% ipython --no-banner

In [1]: import numpy as np

In [2]: import numpy.linalg as la

In [3]: np.set_printoptions(suppress=True, linewidth=120)

In [4]: E = np.array([[2, 0, 0], [0, 2, 0], [0, 0, 0]])

In [5]: E
Out[5]: 
array([[2, 0, 0],
       [0, 2, 0],
       [0, 0, 0]])

In [6]: print(la.cond(E) > 100)
True

In [7]: la.matrix_rank(E, rtol=0.1)
Out[7]: np.int64(2)

In [8]: m1 = np.load("mat.npy")

In [9]: print(m1)
[[ 6 -6  6 -6]
 [ 0 -4  0 -4]
 [-6  6  3 -3]
 [ 0  4  0 -2]]

In [10]: np.round(la.eigvals(m1), 2)
Out[10]: array([ 4.5+5.81j,  4.5-5.81j, -3. +3.87j, -3. -3.87j])

In [11]: np.round(np.poly(m1), 2)
Out[11]: array([   1.,   -3.,   24.,  108., 1296.])

In [12]: vec = np.array([0, 2, 3, 2])

In [13]: print((m1 @ vec).argmax())
2

In [14]: (m1 * vec).sum(axis=1)
Out[14]: array([ -6, -16,  15,   4])

In [15]: m1 @ np.ones(4)
Out[15]: array([ 0., -8.,  0.,  2.])

In [16]: proj = np.triu(np.array([[-2, 1, -1, -2], [1, -1, 2, 0], [2, -1, 0, -2], [-1, -2, 2, -1]]), 1) + np.eye(4)

In [17]: M2 = proj @ m1 @ la.inv(proj)

In [18]: print(la.matrix_rank(M2))
4

In [19]: print(np.round(np.poly(M2), 2))
[   1.   -3.   24.  108. 1296.]

In [20]: arr = np.load("w.npy")

In [21]: arr
Out[21]: 
array([[  3,  -3,   0,   9,  -9,   3, -15,  15],
       [ -4,   4,   0, -12,  12,  -4,  20, -20],
       [ -3,   3,   0,  -9,   9,  -3,  15, -15],
       [  5,  -5,   0,  15, -15,   5, -25,  25],
       [ -2,   2,   0,  -6,   6,  -2,  10, -10],
       [  1,  -1,   0,   3,  -3,   1,  -5,   5]])

In [22]: # column 5 repeats column 0

In [23]: vec = np.array([2, 1, 0, -3, 0, -3, -2, -3])

In [24]: arr @ np.eye(8)[5]
Out[24]: array([ 3., -4., -3.,  5., -2.,  1.])

In [25]: print(arr @ np.ones(8))
[ 3. -4. -3.  5. -2.  1.]

In [26]: print(la.norm(arr @ vec) <= la.norm(arr, 2) * la.norm(vec) + 1e-9)
True

In [27]: np.sign((arr @ vec).round(6))
Out[27]: array([-1,  1,  1, -1,  1, -1])

In [28]: arr @ (2 * vec)
Out[28]: array([ -96,  128,   96, -160,   64,  -32])

In [29]: (arr @ vec).argmax()
Out[29]: np.int64(1)

In [30]: data = np.array([[6, -9, 0, 0], [9, 3, 0, 0], [6, -9, -2, 3], [9, 3, -3, -1]])

In [31]: M2 = la.invert(data)
---------------------------------------------------------------------------
AttributeError                            Traceback (most recent call last)
Cell In[31], line 1
----> 1 M2 = la.invert(data)

AttributeError: module 'numpy.linalg' has no attribute 'invert'

In [32]: M2 = la.inv(data)

In [33]: print(np.round(la.det(data) * la.det(M2), 2))
1.0

In [34]: M2.round(2)
Out[34]: 
array([[ 0.03,  0.09,  0.  ,  0.  ],
       [-0.09,  0.06, -0.  , -0.  ],
       [ 0.09,  0.27, -0.09, -0.27],
       [-0.27,  0.18,  0.27, -0.18]])

In [35]: np.round(la.inv(M2), 2) + 0
Out[35]: 
array([[ 6., -9.,  0.,  0.],
       [ 9.,  3.,  0.,  0.],
       [ 6., -9., -2.,  3.],
       [ 9.,  3., -3., -1.]])

In [36]: print((np.abs(M2) > 1e-9).astype(int))
[[1 1 0 0]
 [1 1 0 0]
 [1 1 1 1]
 [1 1 1 1]]

In [37]: np.round(la.norm(data, axis=0), 2)
Out[37]: array([15.3 , 13.42,  3.61,  3.16])

In [38]: la.norm(data, axis=1).argmax()
Out[38]: np.int64(2)

In [39]: np.round(la.norm(data) ** 2 / la.norm(data, 2) ** 2, 2)
Out[39]: np.float64(1.59)

In [40]: W0 = np.loadtxt("sample15.csv", delimiter=",")

In [41]: W0.round(2) + 0
Out[41]: 
array([[0.27, 0.02, 0.12, 0.17, 0.12, 0.27, 0.17, 0.02, 0.17],
       [0.02, 0.  , 0.01, 0.02, 0.01, 0.02, 0.02, 0.  , 0.02],
       [0.12, 0.01, 0.06, 0.08, 0.06, 0.12, 0.08, 0.01, 0.08],
       [0.17, 0.02, 0.08, 0.11, 0.08, 0.17, 0.11, 0.02, 0.11],
       [0.12, 0.01, 0.06, 0.08, 0.06, 0.12, 0.08, 0.01, 0.08],
       [0.27, 0.02, 0.12, 0.17, 0.12, 0.27, 0.17, 0.02, 0.17],
       [0.17, 0.02, 0.08, 0.11, 0.08, 0.17, 0.11, 0.02, 0.11],
       [0.02, 0.  , 0.01, 0.02, 0.01, 0.02, 0.02, 0.  , 0.02],
       [0.17, 0.02, 0.08, 0.11, 0.08, 0.17, 0.11, 0.02, 0.11]])

In [42]: print(arr.sum(axis=1))
[ 3 -4 -3  5 -2  1]

In [43]: np.zeros(6, 8)
---------------------------------------------------------------------------
TypeError                                 Traceback (most recent call last)
Cell In[43], line 1
----> 1 np.zeros(6, 8)

TypeError: Cannot interpret '8' as a data type

In [44]: la.rank(arr)
---------------------------------------------------------------------------
AttributeError                            Traceback (most recent call last)
Cell In[44], line 1
----> 1 la.rank(arr)

AttributeError: module 'numpy.linalg' has no attribute 'rank'

In [45]: arr.shape
Out[45]: (6, 8)

In [46]: rng = np.random.default_rng(44462)

In [47]: K = (rng.random((8, 8)) < 0.3) + np.eye(8)

In [48]: K /= K.sum(axis=1, keepdims=True)

In [49]: K.round(2)
Out[49]: 
array([[0.33, 0.  , 0.33, 0.  , 0.  , 0.  , 0.  , 0.33],
       [0.  , 0.4 , 0.2 , 0.2 , 0.  , 0.  , 0.  , 0.2 ],
       [0.  , 0.5 , 0.5 , 0.  , 0.  , 0.  , 0.  , 0.  ],
       [0.  , 0.  , 0.  , 0.33, 0.33, 0.  , 0.33, 0.  ],
       [0.  , 0.  , 0.  , 0.  , 0.5 , 0.  , 0.  , 0.5 ],
       [0.  , 0.  , 0.  , 0.  , 0.  , 1.  , 0.  , 0.  ],
       [0.  , 0.  , 0.  , 0.  , 0.  , 0.  , 1.  , 0.  ],
       [0.17, 0.  , 0.17, 0.17, 0.17, 0.  , 0.  , 0.33]])

In [50]: # rows sum to 1

In [51]: vec = np.array([1, 0, 2, 1, 1, 2, 1, 2])

In [52]: print(np.round(K @ vec, 2))
[1.67 1.   1.   1.   1.5  2.   1.   1.5 ]

In [53]: (K @ vec).argmax()
Out[53]: np.int64(5)

In [54]: np.round(np.einsum("ij,j->i", K, vec), 2)
Out[54]: array([1.67, 1.  , 1.  , 1.  , 1.5 , 2.  , 1.  , 1.5 ])

In [55]: np.round(K @ np.eye(8)[7], 2)
Out[55]: array([0.33, 0.2 , 0.  , 0.  , 0.5 , 0.  , 0.  , 0.33])

In [56]: np.sign((K @ vec).round(6))
Out[56]: array([1., 1., 1., 1., 1., 1., 1., 1.])

In [57]: np.round(K @ (2 * vec), 2)
Out[57]: array([3.33, 2.  , 2.  , 2.  , 3.  , 4.  , 2.  , 3.  ])

In [58]: np.round((K * vec).sum(axis=1), 2)
Out[58]: array([1.67, 1.  , 1.  , 1.  , 1.5 , 2.  , 1.  , 1.5 ])

In [59]: th = np.radians(60)

In [60]: Rm = np.eye(8)

In [61]: Rm[0, 0] = Rm[7, 7] = np.cos(th)

In [62]: Rm[0, 7], Rm[7, 0] = -np.sin(th), np.sin(th)

In [63]: Rm.round(2)
Out[63]: 
array([[ 0.5 ,  0.  ,  0.  ,  0.  ,  0.  ,  0.  ,  0.  , -0.87],
       [ 0.  ,  1.  ,  0.  ,  0.  ,  0.  ,  0.  ,  0.  ,  0.  ],
       [ 0.  ,  0.  ,  1.  ,  0.  ,  0.  ,  0.  ,  0.  ,  0.  ],
       [ 0.  ,  0.  ,  0.  ,  1.  ,  0.  ,  0.  ,  0.  ,  0.  ],
       [ 0.  ,  0.  ,  0.  ,  0.  ,  1.  ,  0.  ,  0.  ,  0.  ],
       [ 0.  ,  0.  ,  0.  ,  0.  ,  0.  ,  1.  ,  0.  ,  0.  ],
       [ 0.  ,  0.  ,  0.  ,  0.  ,  0.  ,  0.  ,  1.  ,  0.  ],
       [ 0.87,  0.  ,  0.  ,  0.  ,  0.  ,  0.  ,  0.  ,  0.5 ]])

In [64]: M2 = K @ Rm.T

In [65]: np.allclose(K @ K.T, M2 @ M2.T)
Out[65]: True

In [66]: print(M2.round(2))
[[-0.12  0.    0.33  0.    0.    0.    0.    0.46]
 [-0.17  0.4   0.2   0.2   0.    0.    0.    0.1 ]
 [ 0.    0.5   0.5   0.    0.    0.    0.    0.  ]
 [ 0.    0.    0.    0.33  0.33  0.    0.33  0.  ]
 [-0.43  0.    0.    0.    0.5   0.    0.    0.25]
 [ 0.    0.    0.    0.    0.    1.    0.    0.  ]
 [ 0.    0.    0.    0.    0.    0.    1.    0.  ]
 [-0.21  0.    0.17  0.17  0.17  0.    0.    0.31]]

In [67]: np.round(la.svd(K, compute_uv=False), 2), np.round(la.svd(M2, compute_uv=False), 2)
Out[67]: 
(array([1.08, 1.  , 1.  , 0.77, 0.5 , 0.33, 0.23, 0.03]),
 array([1.08, 1.  , 1.  , 0.77, 0.5 , 0.33, 0.23, 0.03]))

In [68]: vec = np.array([1, 3, 2, 3, 5, 4, 4, 1])

In [69]: target = K @ vec

In [70]: target.round(2)
Out[70]: array([1.33, 2.4 , 2.5 , 4.  , 3.  , 4.  , 4.  , 2.17])

In [71]: np.round(la.solve(K, -2 * target), 2)
Out[71]: array([ -2.,  -6.,  -4.,  -6., -10.,  -8.,  -8.,  -2.])

In [72]: M2 = K / np.sqrt((K ** 2).mean(axis=1, keepdims=True))

In [73]: print(np.round(la.norm(M2, axis=1), 2))
[2.83 2.83 2.83 2.83 2.83 2.83 2.83 2.83]

In [74]: print(np.round(K - K.mean(axis=1, keepdims=True), 2))
[[ 0.21 -0.12  0.21 -0.12 -0.12 -0.12 -0.12  0.21]
 [-0.12  0.28  0.08  0.08 -0.12 -0.12 -0.12  0.08]
 [-0.12  0.38  0.38 -0.12 -0.12 -0.12 -0.12 -0.12]
 [-0.12 -0.12 -0.12  0.21  0.21 -0.12  0.21 -0.12]
 [-0.12 -0.12 -0.12 -0.12  0.38 -0.12 -0.12  0.38]
 [-0.12 -0.12 -0.12 -0.12 -0.12  0.88 -0.12 -0.12]
 [-0.12 -0.12 -0.12 -0.12 -0.12 -0.12  0.88 -0.12]
 [ 0.04 -0.12  0.04  0.04  0.04 -0.12 -0.12  0.21]]

In [75]: M2[3].round(2)
Out[75]: array([0.  , 0.  , 0.  , 1.63, 1.63, 0.  , 1.63, 0.  ])

In [76]: print(la.matrix_rank(K - K.mean(axis=1, keepdims=True)))
7

In [77]: X = np.loadtxt("block5.csv", delimiter=",")

In [78]: print(X)
[[5. 2. 0.]
 [0. 2. 0.]
 [0. 0. 1.]]

In [79]: M2 = np.array([[-1, 3, 1], [-2, -2, 1], [-3, 2, 1]])

In [80]: np.einsum("ij->j", X)
Out[80]: array([5., 4., 1.])

In [81]: print(M2.T @ X.T)
[[-9. -4. -3.]
 [11. -4.  2.]
 [ 7.  2.  1.]]

In [82]: X @ M2
Out[82]: 
array([[-9., 11.,  7.],
       [-4., -4.,  2.],
       [-3.,  2.,  1.]])

In [83]: np.einsum("ij,ij->i", X, X)
Out[83]: array([29.,  4.,  1.])

In [84]: la.matrix_rank(np.vstack([X, M2.T]))
Out[84]: np.int64(3)

In [85]: evals, V = la.eig(X)

In [86]: np.round(np.sort(la.eigvals(X @ X)), 2)
Out[86]: array([ 1.,  4., 25.])

In [87]: np.round(np.sort(la.eigvals(la.inv(X))), 2)
Out[87]: array([0.2, 0.5, 1. ])

In [88]: evals
Out[88]: array([5., 2., 1.])

In [89]: np.round(np.sort(la.eigvals(X.T)), 2)
Out[89]: array([1., 2., 5.])

In [90]: print(np.prod(evals))
10.0

In [91]: u = np.array([3, -2])

In [92]: np.convolve(X[0], u)
Out[92]: array([15., -4., -4.,  0.])

In [93]: print(np.round(la.eigvals(X), 2))
[5. 2. 1.]

In [94]: print(round(float(la.det(X[::-1])), 2))
-10.0

In [95]: np.einsum("ii->", X)
Out[95]: np.float64(8.0)

In [96]: np.poly(X)
Out[96]: array([  1.,  -8.,  17., -10.])

In [97]: print(np.round(la.det(X.T), 2))
10.0

In [98]: round(la.det(2 * X), 2), round(float(la.det(X)), 2)
Out[98]: (np.float64(80.0), 10.0)
